% python3 -q
>>> import numpy as np
>>> import numpy.linalg as la
>>> np.set_printoptions(precision=1, suppress=True, linewidth=120)
>>> def rnd(a):
...     return np.round(a, 1) + 0
... 
>>> K = np.loadtxt("data.csv", delimiter=",")
>>> print(K)
[[6. 5.]
 [5. 6.]]
>>> rng = np.random.default_rng(260)
>>> labels = rng.permutation(2)
>>> print(labels)
[0 1]
>>> A2 = K[labels][:, labels]
>>> np.allclose(A2, K)
True
>>> rnd(np.sort(np.abs(la.eigvals(A2))))
array([ 1., 11.])
>>> print(rnd(la.det(A2)), rnd(la.det(K[labels])))
11.0 11.0
>>> np.trace(A2)
np.float64(12.0)
>>> A2
array([[6., 5.],
       [5., 6.]])
>>> f = np.array([5, 4])
>>> A2 = K + np.outer(f, np.eye(2)[1])
>>> rnd(la.det(A2) / la.det(K)), rnd(1 + la.solve(K, f)[1])
(np.float64(0.9), np.float64(0.9))
>>> la.matrix_rank(A2 - K)
np.int64(1)
>>> A2
array([[ 6., 10.],
       [ 5., 10.]])
>>> print(rnd(la.svd(K, compute_uv=False)))
[11.  1.]
>>> K.sum(axis=1)
array([11., 11.])
>>> K.sum(axis=0)
array([11., 11.])
>>> print(np.count_nonzero(K))
4
>>> np.abs(K).max()
np.float64(6.0)
>>> K - K[0]
array([[ 0.,  0.],
       [-1.,  1.]])
>>> x = np.ones(2)
>>> for _ in range(4):
...     x = K @ x
...     x /= la.norm(x)
...     print(round(x @ K @ x, 1))
... 
11.0
11.0
11.0
11.0
>>> rnd(la.eigvalsh(K)[-1])
np.float64(11.0)
>>> rnd(x)
array([0.7, 0.7])
>>> W0 = np.triu(rng.random((5, 5)) < 0.5, 1).astype(int)
>>> W0 = W0 + W0.T
>>> W0
array([[0, 0, 1, 0, 1],
       [0, 0, 1, 1, 1],
       [1, 1, 0, 0, 0],
       [0, 1, 0, 0, 1],
       [1, 1, 0, 1, 0]])
>>> W0.sum(axis=0)
array([2, 3, 2, 2, 3])
>>> np.trace(W0 @ W0 @ W0) // 6
np.int64(1)
>>> low = np.diag(W0.sum(axis=1)) - W0
>>> print(low @ np.ones(5))
[0. 0. 0. 0. 0.]
>>> low
array([[ 2,  0, -1,  0, -1],
       [ 0,  3, -1, -1, -1],
       [-1, -1,  2,  0,  0],
       [ 0, -1,  0,  2, -1],
       [-1, -1,  0, -1,  3]])
>>> round(la.det(low[1:, 1:]))
11
>>> U, sigma, Vh = la.svd(W0)
>>> rnd(sigma)
array([2.5, 2. , 1.2, 0.7, 0. ])
>>> A2 = U[:, :4] @ np.diag(sigma[:4]) @ Vh[:4]
>>> la.matrix_rank(W0, rtol=0.05)
np.int64(4)
>>> print(rnd(A2))
[[0. 0. 1. 0. 1.]
 [0. 0. 1. 1. 1.]
 [1. 1. 0. 0. 0.]
 [0. 1. 0. 0. 1.]
 [1. 1. 0. 1. 0.]]
>>> rnd(la.norm(W0 - A2, 2)), rnd(sigma[4])
(np.float64(0.0), np.float64(0.0))
>>> rnd(la.norm(W0 - A2) / la.norm(W0))
np.float64(0.0)
>>> x = np.array([3, 2, 3, -3, -5])
>>> W0 @ (2 * x)
array([ -4, -10,  10,  -6,   4])
>>> W0 @ x
array([-2, -5,  5, -3,  2])
>>> (W0 * x).sum(axis=1)
array([-2, -5,  5, -3,  2])
>>> W0 @ np.eye(5)[4]
array([1., 1., 0., 1., 0.])
>>> np.sign((W0 @ x).round(6))
array([-1, -1,  1, -1,  1])
>>> x = np.array([2, 0, 0, -3, 3])
>>> h1 = np.maximum(W0 @ x, 0)
>>> np.maximum(W0 @ (3 * x), 0)
array([9, 0, 6, 9, 0])
>>> h1
array([3, 0, 2, 3, 0])
>>> rk = la.matrix_rank(W0)
>>> rk
np.int64(4)
>>> null = la.svd(W0)[2][rk:].T
>>> rnd(null @ null.T)
array([[ 0.2, -0.2, -0.3,  0. ,  0.2],
       [-0.2,  0.2,  0.3,  0. , -0.2],
       [-0.3,  0.3,  0.3,  0. , -0.3],
       [ 0. ,  0. ,  0. ,  0. ,  0. ],
       [ 0.2, -0.2, -0.3,  0. ,  0.2]])
>>> rnd(null[:, 0] / null[np.abs(null[:, 0]).round(6).argmax(), 0])
array([ 1., -1., -1.,  0.,  1.])
>>> [int(la.matrix_rank(W0[:, :j + 1])) for j in range(5)]
[1, 2, 3, 4, 4]
>>> E = np.array([[1.0, 1.0, 0.6, 1.9],
...     [1.7, 1.5, 0.9, -1.5],
...     [0.6, -0.1, 0.3, 0.2],
...     [1.1, 0.0, -2.1, -1.2],
...     [-1.0, 0.9, 1.0, -0.1],
...     [0.5, 1.6, 2.2, 0.9],
...     [-0.1, -0.3, -1.3, -1.0],
...     [-0.8, -2.0, 0.0, 0.0],
...     [-0.7, 0.3, -1.1, 0.8],
...     [0.5, -1.2, 1.0, -0.3],
...     [1.4, 0.6, 0.0, -1.6],
...     [-0.9, 0.2, 3.2, -1.7],
...     [-0.2, -1.0, 0.8, 0.5],
...     [-0.8, -0.7, 0.1, 0.1]])
>>> E[:, 1] = 2 * E[:, 2] + 0.1 * rng.normal(size=14)
>>> rnd(E)
array([[ 1. ,  1.2,  0.6,  1.9],
       [ 1.7,  1.7,  0.9, -1.5],
       [ 0.6,  0.6,  0.3,  0.2],
       [ 1.1, -4.2, -2.1, -1.2],
       [-1. ,  2.1,  1. , -0.1],
       [ 0.5,  4.4,  2.2,  0.9],
       [-0.1, -2.7, -1.3, -1. ],
       [-0.8,  0. ,  0. ,  0. ],
       [-0.7, -2.2, -1.1,  0.8],
       [ 0.5,  2. ,  1. , -0.3],
       [ 1.4, -0.1,  0. , -1.6],
       [-0.9,  6.4,  3.2, -1.7],
       [-0.2,  1.7,  0.8,  0.5],
       [-0.8,  0.4,  0.1,  0.1]])
>>> A2 = np.array([[2, 1], [1, 5], [1, 0], [0, 2]])
>>> rnd(np.einsum("ij,ij->i", E, E))
array([ 6.3,  9. ,  0.9, 24.6,  6.4, 25.4, 10.2,  0.6,  7.3,  5.5,  4.5, 54.6,  3.8,  0.8])
>>> la.matrix_rank(np.vstack([E, A2.T]))
np.int64(4)
